$ python3 -q
>>> import numpy as np
>>> from numpy import linalg as LA
>>> np.set_printoptions(precision=2, suppress=True, linewidth=200)
>>> rnd = lambda a: np.round(a, 2) + 0
>>> m1 = np.loadtxt("w.csv", delimiter=",")
>>> m1
array([[ -9.,  -6.,  -8., -27., -18., -24.],
       [  9.,  -6.,   0.,  27., -18.,   0.],
       [ -6.,   8.,   7., -18.,  24.,  21.],
       [-18., -12., -16.,  -9.,  -6.,  -8.],
       [ 18., -12.,   0.,   9.,  -6.,   0.],
       [-12.,  16.,  14.,  -6.,   8.,   7.]])
>>> rng = np.random.default_rng(440)
>>> lab = rng.permutation(6)
>>> A2 = m1[:, lab] * rng.choice([-1, 1], 6)
>>> A2
array([[ -8.,  18.,  -9.,   6., -27.,  24.],
       [  0.,  18.,   9.,   6.,  27.,  -0.],
       [  7., -24.,  -6.,  -8., -18., -21.],
       [-16.,   6., -18.,  12.,  -9.,   8.],
       [  0.,   6.,  18.,  12.,   9.,  -0.],
       [ 14.,  -8., -12., -16.,  -6.,  -7.]])
>>> U, _, VT = LA.svd(m1.T @ A2)
>>> rnd(U @ VT)
array([[ 0.,  0.,  1.,  0.,  0.,  0.],
       [ 0.,  0.,  0., -1.,  0.,  0.],
       [ 1.,  0.,  0.,  0.,  0.,  0.],
       [ 0.,  0.,  0.,  0.,  1.,  0.],
       [ 0., -1.,  0.,  0.,  0.,  0.],
       [ 0.,  0.,  0.,  0.,  0., -1.]])
>>> rnd(LA.lstsq(m1, A2)[0])
array([[ 0.,  0.,  1.,  0.,  0.,  0.],
       [ 0.,  0.,  0., -1.,  0.,  0.],
       [ 1.,  0.,  0.,  0.,  0.,  0.],
       [ 0.,  0.,  0.,  0.,  1.,  0.],
       [ 0., -1.,  0.,  0.,  0.,  0.],
       [ 0.,  0.,  0.,  0.,  0., -1.]])
>>> E = np.array([[1.1, -2.1, 0.0, 1.9],
...     [0.3, -0.6, 32.0, 0.3],
...     [-2.0, 0.3, -30.0, -0.4],
...     [-0.3, -2.8, 20.0, -1.9]])
>>> x = np.array([-3, -2, 1, 3, 2, 2])
>>> target = m1 @ x
>>> b, lr = np.zeros(6), 1 / LA.norm(m1, 2) ** 2
>>> for i in range(5):
...     b -= lr * m1.T @ (m1 @ b - target)
...     if i % 1 == 0: print(i, round(LA.norm(m1 @ b - target), 2))
... 
0 73.49
1 63.06
2 55.35
3 48.67
4 42.86
>>> rnd(b)
array([-0.78,  0.21,  0.  ,  1.88,  1.25,  1.96])
>>> rnd(LA.cond(m1))
np.float64(19.05)
>>> x = np.array([2, -1, 0, 1])
>>> target = E @ x
>>> b, lr = np.zeros(4), 1 / LA.norm(E, 2) ** 2
>>> for i in range(150):
...     b -= lr * E.T @ (E @ b - target)
...     if i % 50 == 0: print(i, round(LA.norm(E @ b - target), 2))
... 
0 6.79
50 5.56
100 4.58
>>> rnd(b)
array([ 0.56, -0.45,  0.06,  0.71])
>>> x = np.array([3, -1, 0, -2])
>>> rnd(E @ np.ones(4))
array([  0.9,  32. , -32.1,  15. ])
>>> (E @ x).argmax()
np.int64(3)
>>> rnd((E * x).sum(axis=1))
array([ 1.6,  0.9, -5.5,  5.7])
>>> rnd(E * x)
array([[ 3.3,  2.1,  0. , -3.8],
       [ 0.9,  0.6,  0. , -0.6],
       [-6. , -0.3,  0. ,  0.8],
       [-0.9,  2.8,  0. ,  3.8]])
>>> E @ np.eye(4)[3]
array([ 1.9,  0.3, -0.4, -1.9])
>>> x = np.array([3, 3, 1, 2])
>>> target = E @ x
>>> rnd(target)
array([  0.8,  31.7, -35.9,   6.9])
>>> rnd(LA.solve(E, E[:, 2]))
array([0., 0., 1., 0.])
>>> rnd(LA.solve(E, target + E[:, 0]))
array([4., 3., 1., 2.])
>>> mat = np.load("layer6.npy")
>>> mat
array([[2, 8, 4, 5],
       [8, 0, 5, 2],
       [4, 5, 2, 4],
       [5, 2, 4, 4]])
>>> [round(float(LA.det(mat[:i, :i])), 2) + 0 for i in range(1, 5)]
[2.0, -64.0, 142.0, 233.0]
>>> rnd(LA.eigvalsh(mat).min())
np.float64(-7.7)
>>> evals, V = LA.eigh(mat)
>>> rnd(np.abs(V[:, -1]))
array([0.57, 0.49, 0.47, 0.47])
>>> np.abs(V[:, -1]).round(6).argmax()
np.int64(0)
>>> (evals > 1e-8).sum(), (evals < -1e-8).sum()
(np.int64(2), np.int64(2))
>>> rnd(V.T @ mat @ V)
array([[-7.7 ,  0.  ,  0.  ,  0.  ],
       [ 0.  , -1.61,  0.  ,  0.  ],
       [ 0.  ,  0.  ,  1.16,  0.  ],
       [ 0.  ,  0.  ,  0.  , 16.15]])
>>> rnd(LA.eigvalsh(mat @ mat))
array([  1.35,   2.6 ,  59.28, 260.77])
>>> rnd(evals)
array([-7.7 , -1.61,  1.16, 16.15])
>>> P = np.triu(np.array([[2, 1, 0, 0], [1, 1, 1, 2], [1, 3, 2, 0], [1, 1, 1, 2]]), 1) + np.eye(4)
>>> A2 = P @ mat @ LA.inv(P)
>>> P @ mat - mat @ P
array([[  8.,  -2.,  -3., -14.],
       [ 14.,   1.,  10.,  12.],
       [  0.,  -4.,  -5., -10.],
       [  0.,  -5.,  -2.,  -4.]])
>>> A2
array([[ 10.,  -2.,  11.,  11.],
       [ 22., -13.,  28.,  40.],
       [  4.,   1.,   1.,   2.],
       [  5.,  -3.,   7.,  10.]])
>>> rnd(np.poly(A2))
array([   1.,   -8., -130.,  -40.,  233.])
>>> A = np.load("block6.npy")
>>> A
array([[2, 3, 2],
       [2, 3, 2],
       [0, 2, 1]])
>>> P = np.triu(np.array([[9, 2, 1], [7, 3, 0], [8, 3, 2]]), 1) + np.eye(3)
>>> A2 = P @ A @ LA.inv(P)
>>> A2
array([[ 6., -1.,  1.],
       [ 2., -1.,  0.],
       [ 0.,  2.,  1.]])
>>> A2 = A / np.sqrt((A ** 2).mean(axis=1, keepdims=True))
>>> LA.matrix_rank(A2) == LA.matrix_rank(A)
np.True_
>>> W0 = np.vander(np.arange(3) - 1, 4, increasing=True)
>>> W0
array([[ 1, -1,  1, -1],
       [ 1,  0,  0,  0],
       [ 1,  1,  1,  1]])
>>> A2 = W0 + rng.integers(-2, 3, (3, 2)) @ rng.integers(-2, 3, (2, 4))
>>> A2
array([[-2,  2,  1, -3],
       [ 1,  0,  0,  0],
       [ 2, -1,  2,  1]])
>>> A2 - W0
array([[-3,  3,  0, -2],
       [ 0,  0,  0,  0],
       [ 1, -2,  1,  0]])
>>> LA.matrix_rank(A2 - W0, tol=1e-8)
np.int64(2)
>>> x = np.array([-3, 4, 1, -8])
>>> h1 = np.maximum(W0 @ x, 0)
>>> rnd(np.tanh(W0 @ x))
array([ 0.96, -1.  , -1.  ])
>>> W0.T @ h1
array([ 2, -2,  2, -2])
>>> h1
array([2, 0, 0])
>>> W0 * (h1 > 1e-9)[:, None]
array([[ 1, -1,  1, -1],
       [ 0,  0,  0,  0],
       [ 0,  0,  0,  0]])
>>> J = np.load("dump.npy")
>>> J
array([[ 5, -3, -5,  0],
       [-3,  5,  3,  4],
       [-5,  3,  5,  0],
       [ 0,  4,  0,  5]])
>>> A2 = np.array([[0, 2, 2], [2, 2, 1], [0, 1, 2], [0, 1, 2]])
>>> np.einsum("ik,kj->ij", J, A2)
array([[-6, -1, -3],
       [10, 11, 13],
       [ 6,  1,  3],
       [ 8, 13, 14]])
>>> np.einsum("ij,ij->i", J, J)
array([59, 59, 59, 41])
>>> A2.T @ J.T
array([[-6, 10,  6,  8],
       [-1, 11,  1, 13],
       [-3, 13,  3, 14]])
>>> np.einsum("ik,kj->ji", J, A2)
array([[-6, 10,  6,  8],
       [-1, 11,  1, 13],
       [-3, 13,  3, 14]])
